% python3 -q
>>> import numpy as np
>>> import numpy.linalg as la
>>> np.set_printoptions(precision=2, suppress=True, linewidth=160)
>>> B = np.array([[0, -2, -1, -1, 2],
...     [-2, 1, -1, -2, 2],
...     [-2, 0, -2, 1, 2],
...     [1, -1, 2, 0, -1],
...     [-1, 0, 2, -1, 0]])
>>> B[-1] = B[0]
>>> feats = B + 0.1 * np.eye(5)
>>> print(feats)
[[ 0.1 -2.  -1.  -1.   2. ]
 [-2.   1.1 -1.  -2.   2. ]
 [-2.   0.  -1.9  1.   2. ]
 [ 1.  -1.   2.   0.1 -1. ]
 [ 0.  -2.  -1.  -1.   2.1]]
>>> evals, V = la.eig(feats)
>>> print(np.round(feats @ V[:, 0] - evals[0] * V[:, 0], 2) + 0)
[0. 0. 0. 0. 0.]
>>> print(np.sort(la.eigvals(feats @ feats)))
[0.01 0.14 4.41 5.54 7.15]
>>> print(la.matrix_rank(feats, rtol=0.1))
4
>>> print(round(np.log10(la.cond(feats))))
3
>>> print(round(float(la.norm(feats, 2) / la.norm(feats)), 2))
0.79
>>> print(la.cond(feats) > 100)
True
>>> W0 = np.array([[0.8, 2.2, 0.1],
...     [1.7, 0.2, -0.2],
...     [-1.5, 1.2, -0.8],
...     [0.0, 0.8, -0.3],
...     [-0.8, 0.2, -1.0]])
>>> W0[:, 0] *= 3
>>> print(W0)
[[ 2.4  2.2  0.1]
 [ 5.1  0.2 -0.2]
 [-4.5  1.2 -0.8]
 [ 0.   0.8 -0.3]
 [-2.4  0.2 -1. ]]
>>> B = W0 / la.norm(W0, axis=1, keepdims=True)
>>> C2 = B @ B.T
>>> print(round(float(np.degrees(np.arccos(np.clip(C2[1, 4], -1, 1)))), 2))
154.28
>>> print((np.abs(C2) > 0.9).astype(int))
[[1 0 0 0 0]
 [0 1 1 0 1]
 [0 1 1 0 1]
 [0 0 0 1 0]
 [0 1 1 0 1]]
>>> print((C2 - 2 * np.eye(5)).round(6).argmax(axis=1))
[1 0 4 0 2]
>>> t3 = np.stack([feats, 3 * feats, feats[::-1]])
>>> print(t3.shape)
(3, 5, 5)
>>> print(la.norm(t3, axis=(1, 2)))
[ 7.37 22.1   7.37]
>>> print(np.einsum("bij,cij->bc", t3, t3))
[[ 54.25 162.75  18.41]
 [162.75 488.25  55.23]
 [ 18.41  55.23  54.25]]
>>> print(la.matrix_rank(t3.reshape(3, -1)))
2
>>> print((t3 @ feats.T).shape)
(3, 5, 5)
>>> print(la.det(t3))
[  0.5  122.01   0.5 ]
>>> rng = np.random.default_rng(673147)
>>> B = W0 + rng.integers(-2, 3, (5, 1)) @ rng.integers(-2, 3, (1, 3))
>>> print(B)
[[-1.6  0.2  0.1]
 [ 9.1  2.2 -0.2]
 [-0.5  3.2 -0.8]
 [-4.  -1.2 -0.3]
 [-0.4  1.2 -1. ]]
>>> print(la.matrix_rank(B - W0, tol=1e-8))
1
>>> A = np.diag(20 * np.array([5, -7, 9])) + np.array([[0, 2, 2], [-3, 3, -2], [1, 0, 2]])
>>> print(A)
[[ 100    2    2]
 [  -3 -137   -2]
 [   1    0  182]]
>>> t = np.radians(120)
>>> R = np.eye(3)
>>> R[2, 2] = R[0, 0] = np.cos(t)
>>> R[2, 0], R[0, 2] = -np.sin(t), np.sin(t)
>>> print(R)
[[-0.5   0.    0.87]
 [ 0.    1.    0.  ]
 [-0.87  0.   -0.5 ]]
>>> B = A @ R.T
>>> print(np.abs(B - A).max(axis=0))
[156.12   0.   273.87]
>>> print(np.allclose(A @ A.T, B @ B.T))
True
>>> print(la.svd(A, compute_uv=False), la.svd(B, compute_uv=False))
[182.06 137.15  99.81] [182.06 137.15  99.81]
>>> lab = rng.permutation(3)
>>> print(lab)
[1 2 0]
>>> B = A[lab][:, lab]
>>> print(np.diag(B))
[-137  182  100]
>>> print(B)
[[-137   -2   -3]
 [   0  182    1]
 [   2    2  100]]
>>> vec = np.array([7, -1, 9])
>>> target = A @ vec
>>> print(target)
[ 716   98 1645]
>>> print(la.solve(A, target + A[:, 2]))
[ 7. -1. 10.]
>>> print(la.solve(A, target))
[ 7. -1.  9.]
>>> print(np.trace(A))
145
>>> print(la.matrix_power(A, 2))
[[ 9996   -74   560]
 [  109 18763   -96]
 [  282     2 33126]]
>>> print((A - A.T) / 2)
[[ 0.   2.5  0.5]
 [-2.5  0.  -1. ]
 [-0.5  1.   0. ]]
>>> vec = np.array([0, 0, 2])
>>> target = A @ vec
>>> b, lr = np.zeros(3), 1 / la.norm(A, 2) ** 2
>>> for i in range(4):
...     b -= lr * A.T @ (A @ b - target)
...     if i % 1 == 0: print(i, round(la.norm(A @ b - target), 2))
... 
0 3.35
1 1.89
2 1.18
3 0.79
>>> print(round(float(la.cond(A)), 2))
1.82
>>> E = np.load("block3.npy")
>>> print(E)
[[0 4 1 1 6]
 [4 2 0 5 1]
 [0 4 1 1 6]
 [2 4 7 4 1]]
>>> # rows 0 and 2 are equal
>>> print(np.round(la.det(feats.T), 2))
0.5
>>> print(round(float(la.eigvals(feats).sum().real), 2))
1.5
>>> print(round(float(la.det(2 * feats)), 2), np.round(la.det(feats), 2))
16.07 0.5
>>> print(la.eigvals(feats))
[-2.67 -0.38  0.1   2.35  2.1 ]
>>> print(round(np.einsum("ij,ji->", feats, feats), 2))
17.25
>>> print(la.cond(E) > 100)
True
>>> print(np.argsort(-la.norm(E, axis=0).round(6), kind="stable")[:3])
[4 1 2]
>>> print([round(float(x), 2) for x in la.svd(E, compute_uv=False)[:3]])
[12.72, 7.36, 4.89]
>>> J = np.array([[4, 7, 7],
...     [11, 13, 8],
...     [15, 15, 17],
...     [22, 19, 21],
...     [31, 24, 27],
...     [40, 28, 36],
...     [47, 28, 42],
...     [54, 37, 46],
...     [60, 42, 52],
...     [60, 47, 55]])
>>> proj = J @ la.solve(J.T @ J, J.T)
>>> print(round(float(np.trace(proj)), 2))
3.0
>>> print(np.allclose(proj @ proj, proj))
True
>>> C2 = np.cov(J, rowvar=False)
>>> print(np.median(J, axis=0))
[35.5 26.  31.5]
>>> print(np.polyfit(J[:, 1], J[:, 0], 1))
[ 1.56 -6.18]
>>> print(round(np.corrcoef(J[:, 1], J[:, 0])[0, 1], 2))
0.98
>>> print(C2)
[[433.16 265.33 365.51]
 [265.33 170.   224.89]
 [365.51 224.89 311.66]]
>>> print(C2.shape)
(3, 3)
>>> print(np.argsort(-J.std(axis=0).round(6), kind="stable"))
[0 2 1]
>>> print(J.std(axis=0))
[19.74 12.37 16.75]
>>> K = np.loadtxt("case9.csv", delimiter=",")
>>> print(K)
[[ 1. -3.  0.  0.]
 [-3.  1. -3.  0.]
 [ 0. -3.  2. -3.]
 [ 0.  0. -3.  3.]]
>>> # symmetric, so the eigenvalues are real
>>> evals, V = la.eigh(K)
>>> print(np.unique(evals.round(6) + 0, return_counts=True)[1])
[1 1 1 1]
>>> print((evals > 1e-8).sum(), (evals < -1e-8).sum())
3 1
>>> print(la.eigvalsh(K + 5 * np.eye(4)))
[ 1.65  5.04  8.65 11.66]
>>> print(np.round(V.T @ V, 2) + 0)
[[1. 0. 0. 0.]
 [0. 1. 0. 0.]
 [0. 0. 1. 0.]
 [0. 0. 0. 1.]]
>>> print(np.allclose(K, K.T))
True
>>> print((K - K.T) / 2)
[[0. 0. 0. 0.]
 [0. 0. 0. 0.]
 [0. 0. 0. 0.]
 [0. 0. 0. 0.]]
>>> print(np.allclose(K @ K.T, K.T @ K))
True
>>> print((K + K.T) / 2)
[[ 1. -3.  0.  0.]
 [-3.  1. -3.  0.]
 [ 0. -3.  2. -3.]
 [ 0.  0. -3.  3.]]
>>> print(np.round(np.abs(la.eigvals(K)).max(), 2))
6.66
>>> print(K @ K)
[[ 10.  -6.   9.   0.]
 [ -6.  19.  -9.   9.]
 [  9.  -9.  22. -15.]
 [  0.   9. -15.  18.]]
>>> print(np.trace(K))
7.0
>>> F = np.load("data.npy")
>>> print(F)
[[ 1 -2 -1]
 [ 3  1 -1]
 [ 5 -2 -2]
 [ 1 -1 -4]
 [ 5  3 -8]
 [ 3  8 -3]
 [ 4  7 -6]
 [ 5 10 -6]
 [ 5 14 -1]
 [ 2 12  3]]
>>> Ac = F - F.mean(axis=0)
>>> U, sv, Vh = la.svd(Ac, full_matrices=False)
>>> print(Vh[0] * np.sign(Vh[0, np.abs(Vh[0]).argmax()]))
[0.09 0.99 0.1 ]
>>> print(np.round(Ac.mean(axis=0), 2) + 0)
[0. 0. 0.]
>>> print(np.abs(Vh[-1]))
[0.95 0.12 0.3 ]
>>> print(np.abs(U[:, 0]).argmax())
8
